% ipython --no-banner

In [1]: import numpy as np

In [2]: from numpy import linalg as LA

In [3]: np.set_printoptions(suppress=True, linewidth=120)

In [4]: arr = np.load("m.npy")

In [5]: print(arr)
[[ 0.  0. -2. -1.]
 [ 0.  0.  3.  2.]
 [-2.  3.  0.  0.]
 [-1.  2.  0.  0.]]

In [6]: evals, vecs = LA.eigh(arr)

In [7]: x0 = np.array([-3, 3, -1, 0])

In [8]: print(np.round(vecs * np.abs(evals) @ vecs.T, 4) + 0)
[[ 1.3416 -1.7889  0.      0.    ]
 [-1.7889  3.1305  0.      0.    ]
 [ 0.      0.      3.1305  1.7889]
 [ 0.      0.      1.7889  1.3416]]

In [9]: print(np.abs(arr).sum(axis=1).max(), np.round(np.abs(evals).max(), 4))
5.0 4.2361

In [10]: proj = np.triu(np.array([[1, 1, -3, -3], [-2, -3, 1, -2], [-1, 3, 0, 2], [0, 0, -1, 0]]), 1) + np.eye(4)

In [11]: M2 = proj @ arr @ LA.inv(proj)

In [12]: print(np.trace(M2), np.trace(arr))
0.0 0.0

In [13]: print(np.round(LA.det(M2), 4))
1.0

In [14]: A = np.load("layer13.npy")

In [15]: print(A)
[[ 0.3  1.3  2.8 -0.4  0.9]
 [-0.7 -0.7 -0.1  1.  -0.7]
 [-2.   0.7  2.7 -0.1  0. ]
 [-0.2  0.4  0.1  1.2 -0.5]
 [-0.6 -1.1 -1.   1.7  3. ]
 [-0.7 -1.3 -0.6 -0.4 -1.8]
 [ 0.6 -1.2  0.6 -0.1 -1.8]
 [-1.2  1.1  0.1 -0.9 -0.1]
 [-1.1  0.6 -0.5 -0.5  1.1]
 [-0.1 -0.8  0.8  1.   2.1]
 [ 0.2  0.1  1.  -1.1  1.4]
 [-0.1  0.5 -0.1  1.  -1.5]
 [ 0.5 -0.1 -0.3 -0.9 -0.7]
 [ 0.4  0.5  0.7 -1.3  0.6]
 [-0.9  0.   0.4 -0.1  0.8]
 [ 0.5 -0.5 -0.8 -0.5  0.9]
 [-0.8 -1.2 -0.4  0.2 -0.2]
 [-0.3 -1.1 -0.9 -0.3  0.7]
 [-2.  -0.9  1.8  0.7 -1.6]
 [ 0.1  1.1  0.6 -0.8  2. ]
 [ 1.7 -0.7 -0.2 -0.4  1.8]
 [-1.   0.4  0.2  0.4 -1.2]
 [ 0.4  1.1 -0.1  0.2  0.3]
 [-1.4  1.1 -0.2  0.9  0.6]
 [ 0.6  1.9  1.4  0.6  0.3]
 [ 0.4  0.   0.4 -1.9  1.2]
 [ 0.1  2.   1.2  2.2 -0.7]
 [ 0.9  1.9 -0.8 -0.7  0.1]
 [-2.1 -1.8  2.7  1.5  1.2]
 [ 0.   0.5 -0.3  2.2  1.8]]

In [16]: f, v = A[14], A[12]

In [17]: print(f @ f)
1.62

In [18]: print(f @ v)
-1.04

In [19]: pr = (f @ v) / (f @ f) * f

In [20]: print(LA.matrix_rank(np.outer(f, v)))
1

In [21]: print(round((v - pr) @ f, 4))
0.0

In [22]: print(np.round(v - pr, 4))
[-0.0778 -0.1    -0.0432 -0.9642 -0.1864]

In [23]: cen = A - A.mean(axis=0)

In [24]: left, sv, vt = LA.svd(cen, full_matrices=False)

In [25]: print(np.round((sv ** 2).sum() ** 2 / (sv ** 4).sum(), 4))
4.4103

In [26]: print(np.searchsorted(np.cumsum(sv ** 2) / (sv ** 2).sum(), 0.9) + 1)
4

In [27]: print(np.abs(vt[0]).argmax())
4

In [28]: print(np.round(sv ** 2 / (sv ** 2).sum(), 4))
[0.297  0.2378 0.2211 0.1628 0.0813]

In [29]: print(LA.matrix_rank(cen))
5

In [30]: print((np.sign(left[:, 0]) == np.sign(left[0, 0])).astype(int))
[1 0 0 0 1 0 0 0 1 1 1 0 0 1 1 1 0 1 0 1 1 0 1 0 1 1 0 1 0 1]

In [31]: proj = A @ LA.solve(A.T @ A, A.T)

In [32]: print(np.round(proj @ A[:, 1], 4) + 0)
[ 1.3 -0.7  0.7  0.4 -1.1 -1.3 -1.2  1.1  0.6 -0.8  0.1  0.5 -0.1  0.5  0.  -0.5 -1.2 -1.1 -0.9  1.1 -0.7  0.4  1.1
  1.1  1.9  0.   2.   1.9 -1.8  0.5]

In [33]: print(LA.matrix_rank(np.eye(30) - proj))
25

In [34]: print(np.allclose(proj @ proj, proj))
True

In [35]: d = LA.norm(A[:, None] - A[None], axis=-1)

In [36]: print(d[22].round(6).argsort(kind="stable")[:4])
[22 27  3 24]

In [37]: print(LA.matrix_rank(d ** 2))
7

In [38]: print(np.flatnonzero(d[22] < d.mean() / 2))
[22 27]

In [39]: print(d[:5, :5].round(4))
[[0.     4.2344 2.5612 3.5875 5.4617]
 [4.2344 0.     3.6318 1.257  3.8936]
 [2.5612 3.6318 0.     3.4684 5.5794]
 [3.5875 1.257  3.4684 0.     4.015 ]
 [5.4617 3.8936 5.5794 4.015  0.    ]]

In [40]: print(d.shape)
(30, 30)

In [41]: q, vecs = LA.qr(A[:, :2])[0], LA.qr(A[:, 2:])[0]

In [42]: sv = LA.svd(q.T @ vecs, compute_uv=False)

In [43]: print((sv > 0.9).sum())
0

In [44]: M = np.loadtxt("case7.csv", delimiter=",")

In [45]: print(M)
[[ 0.4  0.1 -0.1]
 [ 0.5 -0.2  0.9]
 [ 0.1 -0.7  0.3]
 [ 0.9 -1.  -0.4]
 [ 0.7 -2.3  0.8]
 [ 1.4 -0.2  0.9]
 [-0.6  0.7 -1. ]
 [ 0.7  0.2  0.3]
 [ 0.8  0.6 -1.4]
 [ 0.4  0.9  0.6]
 [ 0.8  0.9 -0.1]
 [-1.3 -2.  -0.6]
 [-6.  12.   6. ]
 [-1.9 -0.8  0.2]
 [ 1.8 -0.5  1.1]
 [ 0.   0.7 -1.1]
 [ 1.   0.9  0.6]]

In [46]: # row 12 dominates

In [47]: f, v = M[14], M[4]

In [48]: print(f @ f)
4.7

In [49]: print(f @ v)
3.29

In [50]: pr = (f @ v) / (f @ f) * f

In [51]: print(pr)
[ 1.26 -0.35  0.77]

In [52]: print(round(float(LA.norm(f + v) ** 2 + LA.norm(f - v) ** 2), 4))
22.24

In [53]: print(np.round((v - pr) @ f, 4))
-0.0

In [54]: mat = np.loadtxt("run15.csv", delimiter=",")

In [55]: print(mat)
[[ 0.6107  0.585   0.0798  0.493 ]
 [-0.7114 -0.7699 -0.0699 -0.6044]
 [ 0.9033 -0.1194  0.354   0.7857]
 [ 0.8483 -0.9888  0.537   0.6963]
 [ 0.354   0.9936 -0.1391  0.0599]
 [ 0.9458 -0.8306  0.5511  0.8144]
 [ 0.9992 -0.9919  0.8643  0.9899]
 [-0.598   0.6584 -0.3095 -0.3275]
 [ 0.4854 -0.9716  0.2821  0.493 ]
 [-0.8617 -0.6411 -0.2913 -0.6411]
 [-0.7064 -0.9391 -0.1877 -0.2355]
 [ 0.9517  0.5227  0.3364  0.881 ]
 [ 0.9771  0.9232  0.3275  0.9246]
 [ 0.9983 -0.9973  0.8668  0.9793]
 [-0.9661  0.7352 -0.598  -0.8397]
 [ 0.0997 -0.9771  0.2449  0.1194]
 [ 0.9571 -0.9767  0.6231  0.8617]
 [-0.4219  0.4053 -0.1974 -0.2165]
 [ 0.9881  0.537   0.5915  0.9087]
 [-0.8178  0.8957 -0.3799 -0.7163]
 [ 0.3004  0.9033 -0.02    0.0599]
 [ 0.7932 -0.8076  0.4136  0.5649]
 [-0.7658  0.8426 -0.2729 -0.7352]
 [-0.5441  0.8178 -0.2729 -0.3969]
 [-0.9973 -0.7487 -0.6527 -0.9727]]

In [56]: cen = mat - mat.mean(axis=0)

In [57]: vecs = LA.svd(cen)[2][:2]

In [58]: M2 = cen - cen @ vecs.T @ vecs

In [59]: print(np.round((cen @ vecs.T).std(axis=0), 4))
[1.1278 0.7581]

In [60]: print(round(float(LA.norm(M2) / LA.norm(cen)), 4))
0.1043

In [61]: print(LA.norm(M2, axis=1).round(6).argmax())
24

In [62]: print(np.round(np.diag(vecs.T @ vecs), 4))
[0.5145 0.9829 0.1352 0.3674]

In [63]: print(np.round(M2.std(axis=0), 4))
[0.0705 0.015  0.1031 0.0671]

In [64]: d = LA.norm(mat[:, None] - mat[None], axis=-1)

In [65]: print(d.mean(axis=1).argmax())
24

In [66]: print(d[9].round(6).argsort(kind="stable")[:4])
[ 9  1 24 10]

In [67]: print(np.flatnonzero(d[9] < d.mean() / 2))
[ 1  9 10 24]

In [68]: print(np.unravel_index(d.round(6).argmax(), d.shape))
(np.int64(6), np.int64(14))

In [69]: cen = mat - mat.mean(axis=1)
---------------------------------------------------------------------------
ValueError                                Traceback (most recent call last)
Cell In[69], line 1
----> 1 cen = mat - mat.mean(axis=1)

ValueError: operands could not be broadcast together with shapes (25,4) (25,) 

In [70]: cen = mat - mat.mean(axis=0)

In [71]: left, sv, vt = LA.svd(cen, full_matrices=False)

In [72]: print(LA.matrix_rank(cen))
4

In [73]: print(np.round(vt[0] * np.sign(vt[0, np.abs(vt[0]).argmax()]), 4))
[ 0.6472 -0.3563  0.3673  0.565 ]

In [74]: proj = mat @ LA.solve(mat.T @ mat, mat.T)

In [75]: print(np.allclose(proj @ proj, proj))
True

In [76]: M2 = np.c_[mat[:, :3] @ np.array([[2, 2, 2], [0, 1, 1], [1, 0, 0]]), np.array([0, 2, 3, -3, 3, -1, 2, 2, 1, 0, -3, -2, 2, 3, 1, -1, -2, -2, -1, 3, 1, -1, 2, 3, 2])]

In [77]: print(M2.round(4))
[[ 1.3012  1.8064  1.8064  0.    ]
 [-1.4927 -2.1927 -2.1927  2.    ]
 [ 2.1606  1.6872  1.6872  3.    ]
 [ 2.2336  0.7078  0.7078 -3.    ]
 [ 0.5689  1.7016  1.7016  3.    ]
 [ 2.4427  1.061   1.061  -1.    ]
 [ 2.8627  1.0065  1.0065  2.    ]
 [-1.5055 -0.5376 -0.5376  2.    ]
 [ 1.2529 -0.0008 -0.0008  1.    ]
 [-2.0147 -2.3645 -2.3645  0.    ]
 [-1.6005 -2.3519 -2.3519 -3.    ]
 [ 2.2398  2.4261  2.4261 -2.    ]
 [ 2.2817  2.8774  2.8774  2.    ]
 [ 2.8634  0.9993  0.9993  3.    ]
 [-2.5302 -1.197  -1.197   1.    ]
 [ 0.4443 -0.7777 -0.7777 -1.    ]
 [ 2.5373  0.9375  0.9375 -2.    ]
 [-1.0412 -0.4385 -0.4385 -2.    ]
 [ 2.5677  2.5132  2.5132 -1.    ]
 [-2.0155 -0.7399 -0.7399  3.    ]
 [ 0.5808  1.5041  1.5041  1.    ]
 [ 2.      0.7788  0.7788 -1.    ]
 [-1.8045 -0.689  -0.689   2.    ]
 [-1.3611 -0.2704 -0.2704  3.    ]
 [-2.6473 -2.7433 -2.7433  2.    ]]

In [78]: print(LA.matrix_rank(M2))
3

In [79]: print(LA.matrix_rank(np.c_[mat, M2]))
5

In [80]: X = np.load("data.npy")

In [81]: print(X)
[[0 0 1 0 1 0 0]
 [0 0 1 0 0 1 0]
 [1 1 0 0 1 0 0]
 [0 0 0 0 0 1 0]
 [1 0 1 0 0 0 0]
 [0 1 0 1 0 0 1]
 [0 0 0 0 0 1 0]]

In [82]: print(np.argwhere(np.triu(X)))
[[0 2]
 [0 4]
 [1 2]
 [1 5]
 [2 4]
 [3 5]
 [5 6]]

In [83]: print(np.trace(X @ X @ X) // 6)
1

In [84]: low = np.diag(X.sum(axis=1)) - X

In [85]: print(low @ np.ones(7))
[0. 0. 0. 0. 0. 0. 0.]

In [86]: print(LA.matrix_rank(low))
6

In [87]: rng = np.random.default_rng(70109)

In [88]: lab = rng.permutation(7)

In [89]: print(lab)
[4 0 6 1 3 2 5]

In [90]: M2 = X[lab][:, lab]

In [91]: print(np.round(np.sort(np.abs(LA.eigvals(M2))), 4) + 0)
[0.     0.2327 1.     1.2033 1.6449 1.9275 2.2533]

In [92]: left, sv, vt = LA.svd(X)

In [93]: vecs = vt[:(sv > 1e-8).sum()]

In [94]: x0 = X[4] + 2 * X[3] + rng.integers(2) * np.eye(7)[4]

In [95]: print(x0)
[1. 0. 1. 0. 0. 2. 0.]

In [96]: print(np.round(vecs.T @ vecs, 4) + 0)
[[1.  0.  0.  0.  0.  0.  0. ]
 [0.  1.  0.  0.  0.  0.  0. ]
 [0.  0.  1.  0.  0.  0.  0. ]
 [0.  0.  0.  0.5 0.  0.  0.5]
 [0.  0.  0.  0.  1.  0.  0. ]
 [0.  0.  0.  0.  0.  1.  0. ]
 [0.  0.  0.  0.5 0.  0.  0.5]]

In [97]: G = X.T @ X

In [98]: print((X @ X.T).shape)
(7, 7)

In [99]: print(LA.matrix_rank(G))
6

In [100]: print(np.trace(G), (X ** 2).sum())
14 14

In [101]: print(np.round(LA.svd(X, compute_uv=False) ** 2, 4) + 0)
[5.0772 3.7151 2.7055 1.448  1.     0.0541 0.    ]

In [102]: print(np.allclose(G, G.T))
True

In [103]: K = np.loadtxt("test10.csv", delimiter=",")

In [104]: print(K)
[[7. 4. 0. 0. 0. 0.]
 [0. 2. 0. 0. 0. 0.]
 [3. 1. 0. 0. 0. 0.]
 [0. 0. 7. 4. 0. 0.]
 [0. 0. 0. 2. 0. 0.]
 [0. 0. 3. 1. 0. 0.]
 [0. 0. 0. 0. 7. 4.]
 [0. 0. 0. 0. 0. 2.]
 [0. 0. 0. 0. 3. 1.]]

In [105]: q, R = LA.qr(K)

In [106]: print(round(np.trace(q @ q.T), 4))
6.0

In [107]: print(q.round(4) + 0)
[[-0.9191 -0.1229  0.      0.      0.      0.    ]
 [ 0.     -0.9501  0.      0.      0.      0.    ]
 [-0.3939  0.2867  0.      0.      0.      0.    ]
 [ 0.      0.     -0.9191 -0.1229  0.      0.    ]
 [ 0.      0.      0.     -0.9501  0.      0.    ]
 [ 0.      0.     -0.3939  0.2867  0.      0.    ]
 [ 0.      0.      0.      0.     -0.9191 -0.1229]
 [ 0.      0.      0.      0.      0.     -0.9501]
 [ 0.      0.      0.      0.     -0.3939  0.2867]]

In [108]: print(np.allclose(R.T @ R, K.T @ K))
True

In [109]: print(R.round(4))
[[-7.6158 -4.0705  0.      0.      0.      0.    ]
 [ 0.     -2.105   0.      0.      0.      0.    ]
 [ 0.      0.     -7.6158 -4.0705  0.      0.    ]
 [ 0.      0.      0.     -2.105   0.      0.    ]
 [ 0.      0.      0.      0.     -7.6158 -4.0705]
 [ 0.      0.      0.      0.      0.     -2.105 ]]

In [110]: print(round(float(abs(R[0, 0])), 4), round(LA.norm(K[:, 0]), 4))
7.6158 7.6158

In [111]: print(q.shape, R.shape)
(9, 6) (6, 6)

In [112]: print(np.round(q @ R, 4) + 0)
[[7. 4. 0. 0. 0. 0.]
 [0. 2. 0. 0. 0. 0.]
 [3. 1. 0. 0. 0. 0.]
 [0. 0. 7. 4. 0. 0.]
 [0. 0. 0. 2. 0. 0.]
 [0. 0. 3. 1. 0. 0.]
 [0. 0. 0. 0. 7. 4.]
 [0. 0. 0. 0. 0. 2.]
 [0. 0. 0. 0. 3. 1.]]

In [113]: print(np.round(np.abs(np.diag(R)), 4))
[7.6158 2.105  7.6158 2.105  7.6158 2.105 ]
